In [1]: import numpy as np

In [2]: np.set_printoptions(precision=3, suppress=True, linewidth=200, floatmode="fixed")

In [3]: def tidy(a):
   ...:     return np.round(a, 3) + 0
   ...: 

In [4]: J = np.load("layer18.npy")

In [5]: J
Out[5]: 
array([[-2.097, -2.379,  0.509],
       [ 0.026, -0.036,  0.035],
       [10.477, 11.405, -2.523],
       [10.550, 11.540, -2.430],
       [-6.313, -6.841,  1.483],
       [-2.127, -2.312,  0.525],
       [-4.193, -4.533,  0.991],
       [ 2.095,  2.330, -0.459],
       [-4.228, -4.707,  1.038],
       [-6.402, -6.870,  1.607],
       [-8.486, -9.236,  2.056],
       [ 4.167,  4.553, -0.926],
       [10.519, 11.534, -2.503],
       [-0.073, -0.041,  0.043],
       [ 8.358,  9.184, -1.960],
       [ 4.219,  4.489, -1.009]])

In [6]: q, Rm = np.linalg.qr(J)

In [7]: np.allclose(Rm.T @ Rm, J.T @ J)
Out[7]: True

In [8]: tidy(q.T @ q)
Out[8]: 
array([[1.000, 0.000, 0.000],
       [0.000, 1.000, 0.000],
       [0.000, 0.000, 1.000]])

In [9]: Ac = (J - J.mean(axis=0)) / J.std(axis=0)

In [10]: tidy(Ac.std(axis=0))
Out[10]: array([1.000, 1.000, 1.000])

In [11]: c = np.linalg.lstsq(np.delete(Ac, 0, axis=1), Ac[:, 0])[0]

In [12]: tidy(c)
Out[12]: array([ 0.784, -0.216])

In [13]: np.abs(c).argmax()
Out[13]: np.int64(0)

In [14]: W2 = J[[3, 11]].astype(float)

In [15]: for _ in range(3):
    ...:     z = np.linalg.norm(J[:, None] - W2, axis=-1).argmin(axis=1)
    ...:     W2 = np.array([J[z == j].mean(axis=0) for j in range(2)])
    ...: 

In [16]: z
Out[16]: array([1, 1, 0, 0, 1, 1, 1, 1, 1, 1, 1, 0, 0, 1, 0, 0])

In [17]: tidy(W2)
Out[17]: 
array([[ 8.048,  8.784, -1.892],
       [-3.180, -3.462,  0.783]])

In [18]: np.abs(W2[1] - W2[0]).argmax()
Out[18]: np.int64(1)

In [19]: np.bincount(z)
Out[19]: array([ 6, 10])

In [20]: left, sv, VT = np.linalg.svd(W2)

In [21]: np.argmax(sv[:-1] / (sv[1:] + 1e-6)) + 1
Out[21]: np.int64(1)

In [22]: tidy(sv)
Out[22]: array([12.970,  0.034])

In [23]: Y = left[:, :1] @ np.diag(sv[:1]) @ VT[:1]

In [24]: tidy(np.abs(W2 - Y).max())
Out[24]: np.float64(0.031)

In [25]: np.linalg.matrix_rank(W2, rtol=0.05)
Out[25]: np.int64(1)

In [26]: np.linalg.matrix_rank(Y)
Out[26]: np.int64(1)

In [27]: Y = np.array([[2, 1], [2, 1]])

In [28]: A = np.tile(Y, (2, 2))

In [29]: A
Out[29]: 
array([[2, 1, 2, 1],
       [2, 1, 2, 1],
       [2, 1, 2, 1],
       [2, 1, 2, 1]])

In [30]: left, sv, VT = np.linalg.svd(J)

In [31]: tidy(sv)
Out[31]: array([37.872,  0.206,  0.129])

In [32]: np.argmax(sv[:-1] / (sv[1:] + 1e-6)) + 1
Out[32]: np.int64(1)

In [33]: Y = left[:, :1] @ np.diag(sv[:1]) @ VT[:1]

In [34]: np.linalg.matrix_rank(J, rtol=0.05)
Out[34]: np.int64(1)

In [35]: np.linalg.matrix_rank(Y)
Out[35]: np.int64(1)

In [36]: t = np.radians(60)

In [37]: Rm = np.eye(4)

In [38]: Rm[0, 0] = Rm[3, 3] = np.cos(t)

In [39]: Rm[0, 3], Rm[3, 0] = -np.sin(t), np.sin(t)

In [40]: tidy(Rm)
Out[40]: 
array([[ 0.500,  0.000,  0.000, -0.866],
       [ 0.000,  1.000,  0.000,  0.000],
       [ 0.000,  0.000,  1.000,  0.000],
       [ 0.866,  0.000,  0.000,  0.500]])

In [41]: Y = A @ Rm.T

In [42]: np.allclose(A @ A.T, Y @ Y.T)
Out[42]: True

In [43]: tidy(np.linalg.det(Rm)), np.trace(Rm)
Out[43]: (np.float64(1.0), np.float64(3.0))

In [44]: hat = np.triu(np.array([[9, 7, -9, -3], [7, 8, 6, 8], [-7, -6, 5, -9], [-9, 2, 1, 2]]), 1) + np.eye(4)

In [45]: Y = hat @ A @ np.linalg.inv(hat)

In [46]: Y
Out[46]: 
array([[   -8.000,    52.000,  -392.000, -3972.000],
       [   30.000,  -195.000,  1470.000, 14895.000],
       [  -16.000,   104.000,  -784.000, -7944.000],
       [    2.000,   -13.000,    98.000,   993.000]])

In [47]: hat @ A - A @ hat
Out[47]: 
array([[-10.000, -19.000,   2.000,  11.000],
       [ 28.000,   0.000,  40.000,  30.000],
       [-18.000, -23.000,  -6.000,   7.000],
       [  0.000, -14.000,  12.000,  16.000]])

In [48]: np.trace(Y), np.trace(A)
Out[48]: (np.float64(6.0), np.int64(6))

In [49]: left, sv, VT = np.linalg.svd(A)

In [50]: vecs = VT[:(sv > 1e-8).sum()]

In [51]: rng = np.random.default_rng(539)

In [52]: x0 = A[0] + 4 * A[3] + rng.integers(2) * np.eye(4)[1]

In [53]: x0
Out[53]: array([10.000,  5.000, 10.000,  5.000])

In [54]: tidy(np.linalg.norm(x0 - vecs.T @ vecs @ x0))
Out[54]: np.float64(0.0)

In [55]: data = np.load("a.npy")

In [56]: data
Out[56]: 
array([[-3,  0,  0,  0,  0,  0],
       [ 2, -1,  0,  0,  0,  0],
       [ 1,  1,  0,  0,  0,  0],
       [ 0,  0, -3,  0,  0,  0],
       [ 0,  0,  2, -1,  0,  0],
       [ 0,  0,  1,  1,  0,  0],
       [ 0,  0,  0,  0, -3,  0],
       [ 0,  0,  0,  0,  2, -1],
       [ 0,  0,  0,  0,  1,  1]])

In [57]: x0 = np.array([-3, -5, -4, 5, -4, 5])

In [58]: y = data @ x0

In [59]: tidy(np.linalg.pinv(data) @ data)
Out[59]: 
array([[1.000, 0.000, 0.000, 0.000, 0.000, 0.000],
       [0.000, 1.000, 0.000, 0.000, 0.000, 0.000],
       [0.000, 0.000, 1.000, 0.000, 0.000, 0.000],
       [0.000, 0.000, 0.000, 1.000, 0.000, 0.000],
       [0.000, 0.000, 0.000, 0.000, 1.000, 0.000],
       [0.000, 0.000, 0.000, 0.000, 0.000, 1.000]])

In [60]: tidy(np.linalg.lstsq(data, y)[0])
Out[60]: array([-3.000, -5.000, -4.000,  5.000, -4.000,  5.000])

In [61]: y
Out[61]: array([  9,  -1,  -8,  12, -13,   1,  12, -13,   1])

In [62]: y = y + 0.02 * rng.normal(size=9)

In [63]: tidy(y)
Out[63]: array([  8.978,  -1.022,  -7.995,  12.018, -12.998,   0.986,  11.947, -12.984,   1.008])

In [64]: c, *_ = np.linalg.lstsq(data, y)

In [65]: c.round()
Out[65]: array([-3.000, -5.000, -4.000,  5.000, -4.000,  5.000])

In [66]: [round(float(np.linalg.norm(np.linalg.solve(data.T @ data + lam * np.eye(6), data.T @ y))), 2) for lam in (0, 1, 10, 100)]
Out[66]: [10.76, 8.36, 4.16, 0.85]

In [67]: u = np.array([2, 0])

In [68]: np.correlate(data[5], data[3], "full")
Out[68]: array([ 0,  0,  0,  0,  0, -3, -3,  0,  0,  0,  0])

In [69]: np.convolve(data[5], u)
Out[69]: array([0, 0, 2, 2, 0, 0, 0])

In [70]: np.cross(data[5, :3], data[3, :3])
Out[70]: array([0, 0, 0])

In [71]: feats = np.loadtxt("arr.csv", delimiter=",")

In [72]: feats
Out[72]: 
array([[82.000, -2.000, -2.000],
       [ 0.000, 20.000,  2.000],
       [-1.000,  2.000, 70.000]])

In [73]: evals, vecs = np.linalg.eig(feats)

In [74]: tidy(np.sort(np.linalg.eigvals(np.linalg.inv(feats))))
Out[74]: array([0.012, 0.014, 0.050])

In [75]: tidy(feats @ vecs[:, 0] - evals[0] * vecs[:, 0])
Out[75]: array([0.000, 0.000, 0.000])

In [76]: tidy(np.sort(np.linalg.eigvals(feats @ feats)))
Out[76]: array([ 396.861, 4887.145, 6751.994])

In [77]: Y = np.array([[5, 3], [-5, 3], [-1, -7]])

In [78]: feats @ Y
Out[78]: 
array([[ 422.000,  254.000],
       [-102.000,   46.000],
       [ -85.000, -487.000]])

In [79]: Y.T @ feats.T
Out[79]: 
array([[ 422.000, -102.000,  -85.000],
       [ 254.000,   46.000, -487.000]])

In [80]: np.vstack([feats, Y.T]).shape
Out[80]: (5, 3)

In [81]: np.einsum("ij->j", feats)
Out[81]: array([81.000, 20.000, 70.000])

In [82]: np.linalg.matrix_rank(np.vstack([feats, Y.T]))
Out[82]: np.int64(3)

In [83]: X = np.loadtxt("out11.csv", delimiter=",")

In [84]: X
Out[84]: 
array([[-0.207,  0.207, -0.119],
       [ 0.454, -0.454,  0.273],
       [ 0.558, -0.558,  0.345],
       [ 0.912, -0.912,  0.706],
       [ 0.207, -0.207,  0.119],
       [-0.070,  0.070, -0.040],
       [-0.647,  0.647, -0.414],
       [ 0.851, -0.851,  0.617],
       [-0.721,  0.721, -0.478],
       [ 0.508, -0.508,  0.310],
       [-0.454,  0.454, -0.273],
       [-0.753,  0.753, -0.508],
       [-0.397,  0.397, -0.235],
       [-0.070,  0.070, -0.040],
       [-0.454,  0.454, -0.273],
       [-0.558,  0.558, -0.345],
       [-0.721,  0.721, -0.478],
       [ 0.207, -0.207,  0.119],
       [-0.721,  0.721, -0.478],
       [-0.721,  0.721, -0.478],
       [ 0.604, -0.604,  0.380]])

In [85]: np.unique(X.round(6), axis=0).shape
Out[85]: (15, 3)

In [86]: np.abs(np.diag(np.linalg.qr(X)[1])) > 1e-9
Out[86]: array([ True, False,  True])

In [87]: F = np.array([[83, -4, -6], [4, 57, -1], [5, 5, 64]])

In [88]: F
Out[88]: 
array([[83, -4, -6],
       [ 4, 57, -1],
       [ 5,  5, 64]])

In [89]: tidy(np.linalg.eigvals(F).sum().real)
Out[89]: np.float64(204.0)

In [90]: np.einsum("ii->", F)
Out[90]: np.int64(204)

In [91]: tidy(np.linalg.eigvals(F))
Out[91]: array([80.235, 66.093, 57.672])

In [92]: tidy(np.poly(F))
Out[92]: array([      1.000,    -204.000,   13742.000, -305833.000])
